$ python -q
>>> import numpy as np
>>> from numpy import linalg as LA
>>> np.set_printoptions(precision=2, suppress=True, linewidth=120)
>>> J = np.loadtxt("test17.csv", delimiter=",")
>>> J
array([[  0.78,  -3.91,   7.32,   5.66,  -5.3 ,   3.37,  -7.99,  -1.46,   0.68,   3.39,  -3.03],
       [ -1.44,  -5.75,   6.7 ,   4.61,  -4.63,   3.75,  -9.61,  -0.67,  -0.7 ,   5.16,  -6.53],
       [ -2.01,  -3.93,   5.12,   3.23,  -4.75,   3.5 ,  -9.28,  -0.06,   1.36,   3.47,  -3.56],
       [  9.87,  -5.55,   4.89,   1.27,  -7.96,   6.4 ,   3.23,  -5.7 ,   0.36,  -7.11,  -5.64],
       [  6.53,   4.58,  -1.86,  -2.13,  -4.4 ,   0.62,  -6.62,   3.52,   9.28,   3.93,   6.91],
       [  8.45,  -4.75,   4.55,  -0.49,  -9.74,   8.03,   5.25,  -6.09,   1.56,  -9.14,  -4.21],
       [  9.21,   3.24,  -3.37,   0.  ,  -4.22,  -0.26,  -6.99,   2.22,   7.13,   3.9 ,   8.48],
       [ 10.33,  -5.51,   4.91,   1.58,  -8.48,   7.11,   3.61,  -6.1 ,   1.86, -10.01,  -3.65],
       [ -1.96,  -4.71,   7.03,   5.16,  -3.  ,   5.53,  -8.84,  -0.59,  -0.58,   4.52,  -3.77],
       [ -1.43,  -3.16,   6.86,   3.53,  -6.58,   5.43,  -8.8 ,  -2.87,   0.89,   6.01,  -5.95],
       [  9.81,   4.45,  -0.3 ,  -2.65,  -3.95,   1.05,  -5.77,   3.71,   7.36,   4.44,   6.44],
       [  9.34,  -5.46,   4.04,  -1.02,  -7.29,   5.57,   2.83,  -4.49,   1.47,  -8.95,  -4.2 ],
       [ -1.78,  -4.81,   6.69,   5.81,  -6.75,   5.99,  -9.33,  -0.77,   1.66,   6.78,  -4.25],
       [  9.1 ,   4.44,  -1.74,  -0.24,  -5.69,   0.08,  -6.01,   1.51,   8.65,   6.01,   4.08],
       [ 10.41,  -5.22,   2.31,  -1.45,  -7.68,   7.95,   3.86,  -3.82,   0.96,  -8.46,  -3.6 ],
       [  8.26,   3.48,  -1.25,  -0.58,  -3.88,  -0.09,  -5.84,   4.16,   8.  ,   6.01,   6.24],
       [ -1.71,  -6.8 ,   4.58,   6.24,  -6.24,   3.11,  -7.86,  -1.57,   2.01,   6.5 ,  -5.17],
       [  9.48,   2.94,  -1.92,   1.42,  -4.21,   1.25,  -5.5 ,   2.04,   7.84,   5.9 ,   6.18],
       [  7.07,  -5.61,   4.87,  -0.01,  -8.47,   6.19,   2.95,  -5.37,   2.04,  -8.86,  -4.16],
       [ -2.25,  -3.46,   4.88,   4.23,  -5.74,   6.26,  -9.62,  -1.56,   1.36,   4.34,  -6.  ],
       [  8.44,   3.2 ,  -3.81,  -1.11,  -2.16,   0.18,  -7.49,   0.83,   6.72,   4.75,   6.4 ],
       [  8.83,  -3.98,   2.49,  -1.04,  -7.33,   6.33,   4.82,  -7.68,   0.03,  -8.91,  -4.07],
       [ -1.91,  -6.13,   7.59,   4.67,  -6.35,   4.44,  -8.61,  -1.9 ,   0.24,   5.68,  -5.06],
       [ 10.79,  -4.89,   3.8 ,   1.72,  -8.49,   5.87,   4.97,  -4.36,   0.22,  -8.67,  -4.66],
       [ 10.21,   4.76,  -1.41,  -0.78,  -4.83,  -1.18,  -6.78,   4.84,   6.79,   5.67,   8.16],
       [ 11.03,   5.38,  -1.87,   0.13,  -3.7 ,   0.8 ,  -5.14,   2.94,   8.1 ,   6.42,   6.33],
       [  9.15,  -3.61,   5.08,   1.18,  -9.21,   6.31,   5.55,  -5.67,   0.27,  -8.29,  -2.05],
       [  9.32,  -4.11,   5.11,  -2.14,  -9.1 ,   5.78,   2.37,  -5.49,  -0.17,  -9.99,  -4.  ],
       [  9.08,  -5.91,   3.7 ,   1.36,  -6.77,   6.46,   5.37,  -3.63,   1.31,  -7.15,  -3.53]])
>>> Xs = J - J.mean(axis=0)
>>> Uu, sigma, VT = LA.svd(Xs, full_matrices=False)
>>> np.abs(VT[0]).argmax()
np.int64(9)
>>> np.searchsorted(np.cumsum(sigma ** 2) / (sigma ** 2).sum(), 0.9) + 1
np.int64(2)
